$ python3 -q
>>> import numpy as np
>>> np.set_printoptions(suppress=True, linewidth=160)
>>> data = np.loadtxt("run7.csv", delimiter=",")
>>> data
array([[ 0.,  0.,  0.,  0.],
       [ 0., -2.,  0., -2.],
       [ 0.,  0.,  0.,  0.],
       [ 0., -2.,  0., -2.]])
>>> # rows 0 and 2 are equal
>>> np.unique(data.round(6), axis=0).shape
(2, 4)
>>> np.round(data @ np.linalg.pinv(data) @ data, 1)
array([[ 0.,  0.,  0.,  0.],
       [ 0., -2.,  0., -2.],
       [ 0.,  0.,  0.,  0.],
       [ 0., -2.,  0., -2.]])
>>> other = np.array([[0, -1, -2, 1, 2],
...     [2, -2, 0, 0, 2],
...     [1, -1, -1, 0, -1],
...     [1, 1, -2, -1, 1],
...     [2, -2, 0, 2, 2]])
>>> F = other - other.T
>>> F
array([[ 0, -3, -3,  0,  0],
       [ 3,  0,  1, -1,  4],
       [ 3, -1,  0,  2, -1],
       [ 0,  1, -2,  0, -1],
       [ 0, -4,  1,  1,  0]])
>>> # rank 4
>>> left, sig, vt = np.linalg.svd(F)
>>> V = vt[:(sig > 1e-8).sum()]
>>> rng = np.random.default_rng(407)
>>> x = F[2] + 3 * F[0] + rng.integers(2) * np.eye(5)[0]
>>> x
array([  3., -10.,  -9.,   2.,  -1.])
>>> np.allclose(V.T @ V @ x, x)
True
>>> round(float(np.linalg.norm(x - V.T @ V @ x)), 1)
0.0
>>> np.linalg.matrix_rank(np.vstack([F, x]))
np.int64(4)
>>> proj = np.triu(np.array([[3, 1, 2, 3, 8],
...     [3, 4, 7, 3, 7],
...     [6, 0, 1, 8, 5],
...     [2, 6, 3, 7, 1],
...     [5, 1, 0, 2, 1]]), 1) + np.eye(5)
>>> other = proj @ F @ np.linalg.inv(proj)
>>> np.round(np.poly(other), 1) + 0
array([  1.,   0.,  42.,   0., 360.,   0.])
>>> np.trace(other), np.trace(F)
(np.float64(0.0), np.int64(0))
>>> np.linalg.matrix_rank(other)
np.int64(4)
>>> round(float(np.linalg.det(other)), 1)
0.0
>>> other
array([[    9.,   -43.,   283., -2151.,   964.],
       [   24.,   -56.,   346., -2652.,  1116.],
       [    3.,   -16.,    95.,  -714.,   318.],
       [    0.,    -3.,    20.,  -150.,    70.],
       [    0.,    -4.,    29.,  -219.,   102.]])
>>> np.round(np.sort(np.abs(np.linalg.eigvals(F))), 1) + 0
array([0. , 3.5, 3.5, 5.5, 5.5])
>>> np.allclose(F, F.T)
False
>>> (F - F.T) / 2
array([[ 0., -3., -3.,  0.,  0.],
       [ 3.,  0.,  1., -1.,  4.],
       [ 3., -1.,  0.,  2., -1.],
       [ 0.,  1., -2.,  0., -1.],
       [ 0., -4.,  1.,  1.,  0.]])
>>> left, sig, vt = np.linalg.svd(F)
>>> sig.round(1) + 0
array([5.5, 5.5, 3.5, 3.5, 0. ])
>>> other = left[:, :4] @ np.diag(sig[:4]) @ vt[:4]
>>> round(np.linalg.norm(F - other) / np.linalg.norm(F), 1)
np.float64(0.0)
>>> np.round(np.linalg.norm(F - other, 2), 1), np.round(sig[4], 1)
(np.float64(0.0), np.float64(0.0))
>>> M = np.load("w.npy")
>>> M.round(1) + 0
array([[-0.4, -0.2, -0.7,  0.5,  0.2],
       [ 0.3, -0.5,  0.5,  0.7,  0. ],
       [ 0.7,  0.3, -0.2,  0. ,  0.7],
       [-0.3, -0.6,  0.2, -0.5,  0.5],
       [-0.5,  0.5,  0.4,  0.2,  0.4]])
>>> # orthonormal columns
>>> np.round(np.linalg.pinv(M), 1) + 0
array([[-0.4,  0.3,  0.7, -0.3, -0.5],
       [-0.2, -0.5,  0.3, -0.6,  0.5],
       [-0.7,  0.5, -0.2,  0.2,  0.4],
       [ 0.5,  0.7,  0. , -0.5,  0.2],
       [ 0.2,  0. ,  0.7,  0.5,  0.4]])
>>> round(M[:, 0] @ M[:, 1], 1)
np.float64(0.0)
>>> other = M + rng.integers(-2, 3, (5, 2)) @ rng.integers(-2, 3, (2, 5))
>>> other.round(1)
array([[ 2.6, -4.2, -0.7, -3.5, -5.8],
       [ 2.3, -3.5,  1.5, -1.3, -4. ],
       [-1.3,  2.3,  1.8,  4. ,  4.7],
       [-2.3,  3.4, -3.8, -0.5,  4.5],
       [-0.5,  2.5, -5.6, -3.8,  0.4]])
>>> np.round(np.linalg.svd(other - M, compute_uv=False), 1) + 0
array([13.3,  9.3,  0. ,  0. ,  0. ])
>>> A = np.loadtxt("mat.csv", delimiter=",")
>>> A
array([[  2.1,  -6.5,  -0.4,  -8.3,   4. ],
       [ -2.1, -10.2,  -2.8,   2.2,   0. ],
       [  4.1,   5.3,  -9. ,  -3.5,  17.4],
       [  3. ,  18.9, -11.9,  -0.5,   2.1],
       [ -4.2,  -0.3,  -4.1,  -0.1,   6.7],
       [  5.9,   1.3,  -0.6,   5.2,   0.6],
       [  6.5,   2. ,  12.5, -16.1,   9.7],
       [  0.4,   0.8,  -7.1,  -2.8,  10.2],
       [ -0.2,   6.6,   7.7,   0.2, -11. ],
       [  1.3,  -1.6,   3.6,   4. , -12.1],
       [ -4.6,   0.2,  -6.7,   1.2,  -7.6],
       [-10.1,   7.1,  -0.4,  13.7,  10.2],
       [ -0.4,  16.2,  -9.5,  11.8,  -2.1]])
>>> x = np.array([4, 2, 2, 0, 2])
>>> target = A @ x
>>> target.round(1)
array([  2.6, -34.4,  43.8,  30.2, -12.2,  26.2,  74.4,   9.4,   5.8, -15. , -46.6,  -6.6,   7.6])
>>> np.round(np.linalg.solve(A.T @ A, A.T @ target), 1) + 0
array([4., 2., 2., 0., 2.])
>>> target = target + 0.3 * rng.normal(size=13)
>>> target.round(1)
array([  2.9, -34.2,  43.4,  30.7, -12.1,  26. ,  74.4,   9.3,   6. , -15. , -46.5,  -7.2,   7.4])
>>> c, *_ = np.linalg.lstsq(A, target)
>>> c.round(1) + 0
array([4., 2., 2., 0., 2.])
>>> [round(float(np.linalg.norm(np.linalg.solve(A.T @ A + lam * np.eye(5), A.T @ target))), 2) for lam in (0, 1, 10, 100)]
[5.27, 5.24, 5.04, 3.91]
>>> np.round(A.T @ (target - A @ c), 1) + 0
array([0., 0., 0., 0., 0.])
